In [1]: import numpy as np

In [2]: np.set_printoptions(suppress=True, linewidth=140)

In [3]: J = np.load("a.npy")

In [4]: J
Out[4]: 
array([[0, 0, 0, 0, 1, 0, 0, 0, 0, 0],
       [0, 2, 0, 0, 0, 3, 0, 0, 0, 3],
       [0, 0, 0, 0, 0, 0, 3, 0, 0, 0],
       [0, 3, 0, 0, 0, 0, 0, 0, 0, 0],
       [0, 0, 0, 0, 0, 0, 0, 0, 1, 0],
       [0, 0, 0, 0, 0, 0, 2, 0, 3, 0],
       [0, 0, 1, 0, 0, 3, 0, 1, 0, 0],
       [0, 0, 0, 0, 0, 0, 0, 0, 0, 0],
       [0, 0, 0, 3, 0, 0, 3, 0, 0, 0],
       [2, 3, 0, 0, 0, 0, 0, 0, 0, 0],
       [0, 0, 0, 0, 0, 0, 3, 0, 0, 0],
       [0, 0, 3, 0, 0, 0, 1, 0, 0, 2]])

In [5]: left, sig, vt = np.linalg.svd(J)

In [6]: print(sig.round(3) + 0)
[6.106 5.743 4.267 3.146 3.109 2.186 2.128 1.287 1.    0.   ]

In [7]: M2 = left[:, :9] @ np.diag(sig[:9]) @ vt[:9]

In [8]: np.round(np.linalg.norm(J - M2) / np.linalg.norm(J), 3)
Out[8]: np.float64(0.0)

In [9]: round(float(np.linalg.norm(J - M2, 2)), 3), round(float(sig[9]), 3)
Out[9]: (0.0, 0.0)

In [10]: M2.round(3) + 0
Out[10]: 
array([[0., 0., 0., 0., 1., 0., 0., 0., 0., 0.],
       [0., 2., 0., 0., 0., 3., 0., 0., 0., 3.],
       [0., 0., 0., 0., 0., 0., 3., 0., 0., 0.],
       [0., 3., 0., 0., 0., 0., 0., 0., 0., 0.],
       [0., 0., 0., 0., 0., 0., 0., 0., 1., 0.],
       [0., 0., 0., 0., 0., 0., 2., 0., 3., 0.],
       [0., 0., 1., 0., 0., 3., 0., 1., 0., 0.],
       [0., 0., 0., 0., 0., 0., 0., 0., 0., 0.],
       [0., 0., 0., 3., 0., 0., 3., 0., 0., 0.],
       [2., 3., 0., 0., 0., 0., 0., 0., 0., 0.],
       [0., 0., 0., 0., 0., 0., 3., 0., 0., 0.],
       [0., 0., 3., 0., 0., 0., 1., 0., 0., 2.]])

In [11]: W0 = np.loadtxt("test2.csv", delimiter=",")

In [12]: W0
Out[12]: 
array([[ 0., 19., 10.,  3.,  0.,  0., 51., 34., 12.,  0., 28.,  3.],
       [ 0.,  0.,  5.,  7., 12.,  0., 25., 19.,  5.,  6.,  0., 11.],
       [ 0.,  8.,  6.,  0.,  8.,  0., 33., 29.,  9.,  0.,  2.,  9.],
       [ 0., 13.,  7.,  2.,  0.,  0., 34., 23.,  8.,  0., 19.,  2.],
       [ 0.,  0.,  9.,  7., 16.,  0., 50., 38., 11.,  1.,  0., 18.],
       [ 0.,  0.,  7., 27.,  0.,  0., 27.,  7.,  3.,  0., 28.,  0.],
       [ 0.,  0., 11.,  0., 20.,  0., 66., 56., 17.,  0.,  0., 22.],
       [ 0.,  3.,  5.,  0., 22.,  0., 32., 35., 10.,  0.,  0., 16.],
       [ 0., 11., 11.,  2.,  0.,  0., 59., 42., 14.,  0., 20.,  9.],
       [ 1.,  0.,  4.,  0., 26.,  0., 24., 25.,  6., 13.,  0., 18.],
       [ 0., 25.,  6.,  0.,  2.,  0., 33., 30., 10.,  0., 10.,  5.],
       [ 0.,  0.,  4.,  8.,  4.,  0., 17., 11.,  3.,  2.,  2.,  5.],
       [ 0., 14.,  9.,  0.,  4.,  0., 50., 40., 13.,  0., 11., 10.],
       [ 0., 19., 10.,  3.,  0.,  0., 51., 34., 12.,  0., 28.,  3.]])

In [13]: left, sig, vt = np.linalg.svd(W0)

In [14]: evecs = vt[:(sig > 1e-8).sum()]

In [15]: rng = np.random.default_rng(23699)

In [16]: x0 = W0[0] + -1 * W0[1] + rng.integers(2) * np.eye(12)[5]

In [17]: print(x0)
[  0.  19.   5.  -4. -12.   1.  26.  15.   7.  -6.  28.  -8.]

In [18]: np.round(np.diag(evecs.T @ evecs), 3) + 0
Out[18]: array([1., 1., 1., 1., 1., 0., 1., 1., 1., 1., 1., 1.])

In [19]: print(round(np.linalg.norm(x0 - evecs.T @ evecs @ x0), 3))
1.0

In [20]: np.allclose(evecs.T @ evecs @ x0, x0)
Out[20]: False

In [21]: left, sig = np.linalg.svd(W0)
ValueError: too many values to unpack (expected 2)


In [22]: left, sig, vt = np.linalg.svd(W0, full_matrices=False)

In [23]: print(np.abs(left[:, 0]).round(6).argmax())
6

In [24]: np.round(np.abs(vt[0]), 3) + 0
Out[24]: array([0.001, 0.146, 0.134, 0.052, 0.136, 0.   , 0.727, 0.562, 0.178, 0.018, 0.184, 0.168])

In [25]: print(np.round(sig / sig[0], 3) + 0)
[1.    0.289 0.164 0.098 0.058 0.041 0.014 0.007 0.003 0.001 0.    0.   ]

In [26]: print(np.round(vt @ vt.T, 3) + 0)
[[1. 0. 0. 0. 0. 0. 0. 0. 0. 0. 0. 0.]
 [0. 1. 0. 0. 0. 0. 0. 0. 0. 0. 0. 0.]
 [0. 0. 1. 0. 0. 0. 0. 0. 0. 0. 0. 0.]
 [0. 0. 0. 1. 0. 0. 0. 0. 0. 0. 0. 0.]
 [0. 0. 0. 0. 1. 0. 0. 0. 0. 0. 0. 0.]
 [0. 0. 0. 0. 0. 1. 0. 0. 0. 0. 0. 0.]
 [0. 0. 0. 0. 0. 0. 1. 0. 0. 0. 0. 0.]
 [0. 0. 0. 0. 0. 0. 0. 1. 0. 0. 0. 0.]
 [0. 0. 0. 0. 0. 0. 0. 0. 1. 0. 0. 0.]
 [0. 0. 0. 0. 0. 0. 0. 0. 0. 1. 0. 0.]
 [0. 0. 0. 0. 0. 0. 0. 0. 0. 0. 1. 0.]
 [0. 0. 0. 0. 0. 0. 0. 0. 0. 0. 0. 1.]]

In [27]: left.shape, sig.shape, vt.shape
Out[27]: ((14, 12), (12,), (12, 12))

In [28]: print((sig > 1e-8).sum())
11

In [29]: np.round(np.cumsum(sig ** 2) / np.sum(sig ** 2), 3)
Out[29]: array([0.889, 0.963, 0.987, 0.995, 0.998, 1.   , 1.   , 1.   , 1.   , 1.   , 1.   , 1.   ])
